% python3 -q
>>> import numpy as np
>>> from numpy import linalg as LA
>>> np.set_printoptions(precision=3, suppress=True, linewidth=200)
>>> tidy = lambda a: np.round(a, 3) + 0
>>> m1 = np.load("dump.npy")
>>> m1
array([[161,   2,   5,   5,   4,   7],
       [  2, 166,   0,   3,   8,   1],
       [  9,   6,  40,   8,   1,   3],
       [  1,   4,   8,   9,   0,   8],
       [  4,   3,   0,   1, 168,   4],
       [  6,   4,   6,   2,   4,   9]])
>>> cov = m1.T @ m1
>>> (m1 @ m1.T).shape
(6, 6)
>>> LA.matrix_rank(cov)
np.int64(6)
>>> tidy(LA.svd(m1, compute_uv=False) ** 2)
array([30492.017, 26216.239, 25495.675,  1781.734,   140.621,    19.714])
>>> np.diag(cov)
array([26059, 27637,  1725,   184, 28321,   220])
>>> O, V = LA.qr(m1[:, :2])[0], LA.qr(m1[:, 2:])[0]
>>> sig = LA.svd(O.T @ V, compute_uv=False)
>>> tidy(sig)
array([0.58 , 0.396])
>>> tidy(np.degrees(np.arccos(sig.clip(0, 1))))
array([54.571, 66.698])
>>> (sig > 0.9).sum()
np.int64(0)
>>> mat = np.loadtxt("data.csv", delimiter=",")
>>> mat
array([[ 0.087,  0.685,  0.309],
       [ 0.801, -2.104, -1.033],
       [ 3.442,  2.109,  2.471],
       [ 0.906, -0.732,  1.519],
       [-1.029,  0.351, -0.789],
       [-1.044, -3.297,  0.825],
       [-5.313, -1.555, -0.853],
       [ 0.341, -0.776,  2.324],
       [ 2.415, -0.976,  1.967],
       [ 1.206,  1.179,  0.733],
       [-1.932,  2.284,  1.254],
       [ 1.083, -2.208,  0.454],
       [ 5.549,  0.957,  1.645],
       [-2.873, -1.807, -3.047]])
>>> dist = LA.norm(mat[:, None] - mat[None], axis=-1)
>>> tidy(dist[:5, :5])
array([[0.   , 3.176, 4.238, 2.035, 1.601],
       [3.176, 0.   , 6.083, 2.899, 3.072],
       [4.238, 6.083, 0.   , 3.925, 5.806],
       [2.035, 2.899, 3.925, 0.   , 3.201],
       [1.601, 3.072, 5.806, 3.201, 0.   ]])
>>> dist.shape
(14, 14)
>>> LA.matrix_rank(dist ** 2)
np.int64(5)
